% ipython --no-banner

In [1]: import numpy as np

In [2]: np.set_printoptions(suppress=True, linewidth=100)

In [3]: def rd(a):
   ...:     return np.round(a, 1) + 0
   ...: 

In [4]: F = np.load("w.npy")

In [5]: print(F)
[[0 0 0 1 0 0 0]
 [0 0 0 0 0 0 1]
 [0 0 0 0 1 0 0]
 [0 0 1 0 0 0 0]
 [0 0 0 0 0 1 0]
 [0 1 0 0 0 0 0]
 [1 0 0 0 0 0 0]]

In [6]: O, V = np.linalg.qr(F[:, :6])[0], np.linalg.qr(F[:, 6:])[0]

In [7]: sigma = np.linalg.svd(O.T @ V, compute_uv=False)

In [8]: (sigma > 0.9).sum()
Out[8]: np.int64(0)

In [9]: sigma
Out[9]: array([0.])

In [10]: print(np.degrees(np.arccos(sigma.clip(0, 1))))
[90.]

In [11]: print(rd(np.linalg.norm(O @ O.T - V @ V.T, 2)))
1.0

In [12]: x0 = np.array([0, 1, 1, 0, 7, 1, 4])

In [13]: rd(np.linalg.norm(x0)), rd(np.linalg.norm(F @ x0))
Out[13]: (np.float64(8.2), np.float64(8.2))

In [14]: f, v = F[4], F[6]

In [15]: f @ v
Out[15]: np.int64(0)

In [16]: pr = (f @ v) / (f @ f) * f

In [17]: print(np.linalg.matrix_rank(np.outer(f, v)))
1

In [18]: rd(np.linalg.norm(f + v) ** 2 + np.linalg.norm(f - v) ** 2)
Out[18]: np.float64(4.0)

In [19]: F.sum(axis=1)
Out[19]: array([1, 1, 1, 1, 1, 1, 1])

In [20]: np.unravel_index(np.abs(F).argmax(), F.shape)
Out[20]: (np.int64(0), np.int64(3))

In [21]: print(F.shape)
(7, 7)

In [22]: print(np.diff(F, axis=0))
[[ 0  0  0 -1  0  0  1]
 [ 0  0  0  0  1  0 -1]
 [ 0  0  1  0 -1  0  0]
 [ 0  0 -1  0  0  1  0]
 [ 0  1  0  0  0 -1  0]
 [ 1 -1  0  0  0  0  0]]

In [23]: F.sum(axis=0)
Out[23]: array([1, 1, 1, 1, 1, 1, 1])

In [24]: rd(np.linalg.svd(F, compute_uv=False))
Out[24]: array([1., 1., 1., 1., 1., 1., 1.])

In [25]: np.count_nonzero(F)
Out[25]: np.int64(7)

In [26]: F - F[0]
Out[26]: 
array([[ 0,  0,  0,  0,  0,  0,  0],
       [ 0,  0,  0, -1,  0,  0,  1],
       [ 0,  0,  0, -1,  1,  0,  0],
       [ 0,  0,  1, -1,  0,  0,  0],
       [ 0,  0,  0, -1,  0,  1,  0],
       [ 0,  1,  0, -1,  0,  0,  0],
       [ 1,  0,  0, -1,  0,  0,  0]])
